$ python3 -q
>>> import numpy as np
>>> from numpy import linalg as LA
>>> np.set_printoptions(suppress=True, linewidth=120)
>>> rd = lambda a: np.round(a, 3) + 0
>>> F = np.load("test14.npy")
>>> F
array([[-0.759, -0.391,  1.299],
       [-1.87 ,  1.611, -0.481],
       [-0.088, -0.224, -0.375],
       [-1.814,  1.024,  0.579],
       [ 1.292, -2.714,  1.844],
       [ 2.153, -0.262, -4.782],
       [-0.371,  0.268, -0.795],
       [ 0.098,  1.006, -3.207],
       [ 1.678, -1.528, -1.3  ],
       [ 0.957, -0.999, -0.916],
       [ 0.047,  0.685, -2.464],
       [ 1.991, -0.591, -3.799],
       [-0.553,  0.657, -1.208],
       [ 1.469, -1.143, -1.652],
       [ 0.597, -0.948, -0.299],
       [-0.192,  0.111, -0.838],
       [-2.225,  0.679,  2.092],
       [ 6.253, -3.983, -5.54 ],
       [ 1.271, -0.205, -3.131],
       [ 2.257,  0.084, -5.682],
       [-0.33 , -0.164, -0.013],
       [-1.165,  0.53 ,  0.271],
       [ 2.908, -2.531, -1.754],
       [ 0.554, -0.218, -1.672],
       [ 1.533, -0.157, -3.753],
       [ 2.937, -1.525, -3.823],
       [-0.809,  2.006, -3.393],
       [ 1.855, -0.121, -4.467],
       [ 3.962, -1.359, -6.207],
       [-0.529, -0.95 ,  1.958],
       [ 0.405,  0.031, -1.871],
       [ 1.048, -1.063, -0.969],
       [-0.347,  1.418, -3.143],
       [-2.884,  1.02 ,  2.727],
       [ 1.168,  0.752, -4.838],
       [ 0.563, -1.782,  1.438],
       [-0.575, -0.384,  0.918],
       [ 2.13 , -2.348, -0.563],
       [-3.768,  1.525,  3.487],
       [-2.239, -0.84 ,  5.157],
       [ 2.617, -2.05 , -2.135],
       [ 2.05 , -1.28 , -2.541],
       [-2.345,  2.131, -0.572],
       [ 0.687,  2.076, -6.525],
       [ 2.088, -1.569, -2.038],
       [-2.7  ,  1.111,  2.178],
       [ 0.654, -1.212,  0.116]])
>>> dist = LA.norm(F[:, None] - F[None], axis=-1)
>>> dist.shape
(47, 47)
>>> np.flatnonzero(dist[20] < dist.mean() / 2)
array([ 0,  2,  3,  6,  9, 12, 14, 15, 20, 21, 23, 29, 30, 31, 36, 46])
>>> dist[20].round(6).argsort(kind="stable")[:4]
array([20,  2, 15,  6])
